% python3 -q
>>> import numpy as np
>>> np.set_printoptions(precision=2, suppress=True, linewidth=140)
>>> data = np.load("m.npy")
>>> data
array([[ 0.13,  0.17, -0.1 ,  0.5 ],
       [-0.49,  0.01, -0.83, -0.29],
       [ 0.87, -0.07,  1.4 ,  0.51],
       [-0.3 ,  0.02, -0.41, -0.3 ],
       [-0.65,  0.17, -1.08, -0.3 ],
       [ 0.88, -0.04,  1.34,  0.66],
       [-0.01,  0.13, -0.04,  0.12]])
>>> x0 = np.array([-2, 2, -5, -4])
>>> y = data @ x0
>>> np.round(np.linalg.pinv(data) @ data, 2) + 0
array([[1., 0., 0., 0.],
       [0., 1., 0., 0.],
       [0., 0., 1., 0.],
       [0., 0., 0., 1.]])
>>> y.round(2) + 0
array([ -1.42,   6.31, -10.92,   3.89,   8.24, -11.18,   0.  ])
>>> print(np.linalg.lstsq(data, y)[0])
[-2.  2. -5. -4.]
>>> try:
...     np.linalg.solve(data, y)
... except np.linalg.LinAlgError as e:
...     print("failed:", e)
... 
failed: Last 2 dimensions of the array must be square
>>> rng = np.random.default_rng(10)
>>> y = y + 0.02 * rng.normal(size=7)
>>> y
array([ -1.44,   6.3 , -10.94,   3.9 ,   8.24, -11.18,   0.02])
>>> c, *_ = np.linalg.lstsq(data, y)
>>> c.round()
array([-3.,  2., -5., -4.])
>>> np.round(data.T @ (y - data @ c), 2) + 0
array([0., 0., 0., 0.])
>>> [round(float(np.linalg.norm(np.linalg.solve(data.T @ data + lam * np.eye(4), data.T @ y))), 2) for lam in (0, 1, 10, 100)]
[6.81, 5.76, 3.03, 0.53]
>>> x0 = np.array([0, -1, 1, 4])
>>> y = data @ x0
>>> c, lr = np.zeros(4), 1 / np.linalg.norm(data, 2) ** 2
>>> for i in range(300):
...     c -= lr * data.T @ (data @ c - y)
...     if i % 50 == 0: print(i, round(np.linalg.norm(data @ c - y), 2))
... 
0 1.53
50 0.26
100 0.17
150 0.16
200 0.14
250 0.13
>>> c
array([1.43, 0.31, 0.55, 3.07])
>>> th = np.radians(120)
>>> R = np.eye(4)
>>> R[3, 3] = R[2, 2] = np.cos(th)
>>> R[3, 2], R[2, 3] = -np.sin(th), np.sin(th)
>>> R
array([[ 1.  ,  0.  ,  0.  ,  0.  ],
       [ 0.  ,  1.  ,  0.  ,  0.  ],
       [ 0.  ,  0.  , -0.5 ,  0.87],
       [ 0.  ,  0.  , -0.87, -0.5 ]])
>>> Y = data @ R.T
>>> Y
array([[ 0.13,  0.17,  0.48, -0.16],
       [-0.49,  0.01,  0.16,  0.86],
       [ 0.87, -0.07, -0.26, -1.47],
       [-0.3 ,  0.02, -0.05,  0.51],
       [-0.65,  0.17,  0.28,  1.09],
       [ 0.88, -0.04, -0.1 , -1.49],
       [-0.01,  0.13,  0.12, -0.03]])
>>> round(float(np.linalg.det(R)), 2), round(np.trace(R), 2)
(1.0, np.float64(1.0))
>>> np.abs(Y - data).max(axis=0)
array([0.  , 0.  , 1.66, 2.15])
>>> basis = np.array([[0, 3, 3], [1, 3, 2], [1, 0, 1]])
>>> F = (rng.random((14, 3)) < 0.25) @ basis
>>> print(F)
[[0 0 0]
 [0 0 0]
 [0 0 0]
 [1 3 4]
 [1 3 2]
 [0 0 0]
 [0 0 0]
 [1 0 1]
 [0 3 3]
 [2 3 3]
 [0 3 3]
 [0 0 0]
 [0 3 3]
 [0 0 0]]
>>> r0 = np.array([2, -3, 3])
>>> np.convolve(F[2], r0)
array([0, 0, 0, 0, 0])
>>> Y = np.c_[F[:, :1] @ np.array([[-3]]), np.array([-1, -1, -1, -3, -3, 0, -3, 2, 3, -2, -1, -1, -1, -3])]
>>> Y
array([[ 0, -1],
       [ 0, -1],
       [ 0, -1],
       [-3, -3],
       [-3, -3],
       [ 0,  0],
       [ 0, -3],
       [-3,  2],
       [ 0,  3],
       [-6, -2],
       [ 0, -1],
       [ 0, -1],
       [ 0, -1],
       [ 0, -3]])
>>> np.round(np.linalg.norm(Y - F @ np.linalg.lstsq(F, Y)[0], axis=0), 2) + 0
array([0.  , 6.75])
>>> np.linalg.matrix_rank(np.c_[F, Y])
np.int64(4)
>>> np.linalg.matrix_rank(Y)
np.int64(2)
>>> print(np.round(np.linalg.lstsq(F, Y[:, 0])[0], 2) + 0)
[-3.  0.  0.]
>>> hat = Y @ np.linalg.solve(Y.T @ Y, Y.T)
>>> np.linalg.matrix_rank(np.eye(14) - hat)
np.int64(12)
>>> np.round(hat @ Y[:, 0], 2) + 0
array([ 0.,  0.,  0., -3., -3.,  0.,  0., -3.,  0., -6.,  0.,  0.,  0.,  0.])
>>> E, _ = np.linalg.qr(np.array([[-0.8, 0.0, -0.2, -1.4, 0.4],
...     [-0.4, 1.3, -1.2, -0.8, 0.4],
...     [-1.4, 1.1, -2.1, 1.4, 1.5],
...     [1.7, -0.1, 1.7, 0.4, -0.3],
...     [-2.1, 0.7, 0.4, 1.0, 0.4]]))
>>> print(E.round(2) + 0)
[[-0.25  0.21  0.    0.66 -0.68]
 [-0.13 -0.81 -0.01  0.5   0.29]
 [-0.44 -0.41 -0.4  -0.51 -0.46]
 [ 0.54 -0.37  0.56 -0.17 -0.48]
 [-0.66  0.05  0.72 -0.14  0.12]]
>>> Y = E / np.linalg.norm(E, axis=1, keepdims=True)
>>> gram = Y @ Y.T
>>> (np.abs(gram) > 0.9).astype(int)
array([[1, 0, 0, 0, 0],
       [0, 1, 0, 0, 0],
       [0, 0, 1, 0, 0],
       [0, 0, 0, 1, 0],
       [0, 0, 0, 0, 1]])
>>> gram[3].round(2) + 0
array([0., 0., 0., 1., 0.])
>>> gram.round(2) + 0
array([[1., 0., 0., 0., 0.],
       [0., 1., 0., 0., 0.],
       [0., 0., 1., 0., 0.],
       [0., 0., 0., 1., 0.],
       [0., 0., 0., 0., 1.]])
>>> np.linalg.norm(Y, axis=1)
array([1., 1., 1., 1., 1.])
>>> r0 = np.array([-3, -3, -3, 2]) + 0.5
>>> W0 = np.eye(4) - 2 * np.outer(r0, r0) / (r0 @ r0)
>>> W0
array([[ 0.5, -0.5, -0.5,  0.5],
       [-0.5,  0.5, -0.5,  0.5],
       [-0.5, -0.5,  0.5,  0.5],
       [ 0.5,  0.5,  0.5,  0.5]])
>>> # symmetric, so the eigenvalues are real
>>> hat = np.triu(np.array([[5, -5, -4, 0], [5, -5, 3, -4], [-4, -1, -4, 5], [-1, 3, -1, 4]]), 1) + np.eye(4)
>>> Y = hat @ W0 @ np.linalg.inv(hat)
>>> np.trace(Y), np.trace(W0)
(np.float64(2.0), np.float64(2.0))
>>> round(np.linalg.det(Y), 2)
np.float64(-1.0)
>>> hat @ W0 - W0 @ hat
array([[ 4.5,  2. ,  4. , -4. ],
       [-3.5, -6. , -4. ,  4. ],
       [ 2.5,  0. ,  2. , -2. ],
       [ 0. ,  2.5,  0.5, -0.5]])
>>> np.round(np.poly(Y), 2) + 0
array([ 1., -2.,  0.,  2., -1.])
>>> Y
array([[   5. ,   24. ,  -52. ,  352. ],
       [  -4. ,  -23. ,   52. , -352. ],
       [   2. ,   12. ,  -25. ,  176. ],
       [   0.5,    3. ,   -6.5,   45. ]])
>>> np.linalg.matrix_rank(Y)
np.int64(4)
>>> K = np.load("run11.npy")
>>> K
array([[ 1,  3, -2, -6],
       [-3,  0,  6,  0],
       [-3, -9,  0,  0],
       [ 9,  0,  0,  0]])
>>> Y = K + rng.integers(-2, 3, (4, 1)) @ rng.integers(-2, 3, (1, 4))
>>> Y
array([[ 1,  3, -2, -6],
       [-1, -2,  2, -4],
       [-5, -7,  4,  4],
       [10, -1, -2, -2]])
>>> print(np.round(np.linalg.svd(Y - K, compute_uv=False), 2) + 0)
[9.49 0.   0.   0.  ]
>>> x0 = np.array([-6, 9, 5, 8])
>>> y = K @ x0
>>> print(y)
[-37  48 -63 -54]
>>> np.round(np.linalg.solve(K, K[:, 0]), 2) + 0
array([1., 0., 0., 0.])
>>> print(np.linalg.solve(K.T, K[3]))
[-0.  0. -0.  1.]
>>> np.linalg.solve(K, y + K[:, 3])
array([-6.,  9.,  5.,  9.])
>>> m1 = np.load("a.npy")
>>> m1
array([[-0.2 , -0.15, -0.29, -0.76,  0.23, -0.48],
       [-0.51, -0.78,  0.3 ,  0.21,  0.06, -0.03],
       [ 0.35, -0.51, -0.47, -0.22, -0.28,  0.52],
       [-0.12,  0.14,  0.63, -0.58, -0.2 ,  0.44],
       [-0.24,  0.07, -0.09,  0.02, -0.9 , -0.34],
       [-0.71,  0.3 , -0.44,  0.04,  0.09,  0.45]])
>>> # keeps lengths
>>> q, evecs = np.linalg.qr(m1[:, :2])[0], np.linalg.qr(m1[:, 2:])[0]
>>> s = np.linalg.svd(q.T @ evecs, compute_uv=False)
>>> (s > 0.9).sum()
np.int64(0)
>>> print(round(np.linalg.norm(q @ q.T - evecs @ evecs.T, 2), 2))
1.0
>>> s.round(2) + 0
array([0., 0.])
>>> x0 = np.array([-1, 2, -3, 0, -2, -3])
>>> y = m1 @ x0
>>> print(y)
[ 1.74 -1.97 -0.96 -2.43  3.46  1.12]
>>> np.round(np.linalg.solve(m1, 4 * y), 2) + 0
array([ -4.,   8., -12.,   0.,  -8., -12.])
>>> np.linalg.solve(m1, y + m1[:, 3])
array([-1.,  2., -3.,  1., -2., -3.])
>>> np.round(np.linalg.solve(m1, m1[:, 1]), 2) + 0
array([0., 1., 0., 0., 0., 0.])
>>> np.round(np.linalg.solve(m1, y), 2) + 0
array([-1.,  2., -3.,  0., -2., -3.])
>>> lab = rng.permutation(6)
>>> lab
array([4, 1, 0, 3, 5, 2])
>>> Y = m1[lab][:, lab]
>>> Y
array([[-0.9 ,  0.07, -0.24,  0.02, -0.34, -0.09],
       [ 0.06, -0.78, -0.51,  0.21, -0.03,  0.3 ],
       [ 0.23, -0.15, -0.2 , -0.76, -0.48, -0.29],
       [-0.2 ,  0.14, -0.12, -0.58,  0.44,  0.63],
       [ 0.09,  0.3 , -0.71,  0.04,  0.45, -0.44],
       [-0.28, -0.51,  0.35, -0.22,  0.52, -0.47]])
>>> np.allclose(Y, m1)
False
>>> x0 = np.array([0, -3, 2, 3, 1, 0])
>>> np.round(np.linalg.norm(x0), 2), round(float(np.linalg.norm(m1 @ x0)), 2)
(np.float64(4.8), 4.8)
>>> round(np.linalg.det(m1), 2)
np.float64(-1.0)
>>> np.round(m1.T @ (m1 @ x0), 2) + 0
array([ 0., -3.,  2.,  3.,  1.,  0.])
>>> np.linalg.inv(m1)
array([[-0.2 , -0.51,  0.35, -0.12, -0.24, -0.71],
       [-0.15, -0.78, -0.51,  0.14,  0.07,  0.3 ],
       [-0.29,  0.3 , -0.47,  0.63, -0.09, -0.44],
       [-0.76,  0.21, -0.22, -0.58,  0.02,  0.04],
       [ 0.23,  0.06, -0.28, -0.2 , -0.9 ,  0.09],
       [-0.48, -0.03,  0.52,  0.44, -0.34,  0.45]])
>>> print(np.abs(np.linalg.eigvals(m1)))
[1. 1. 1. 1. 1. 1.]
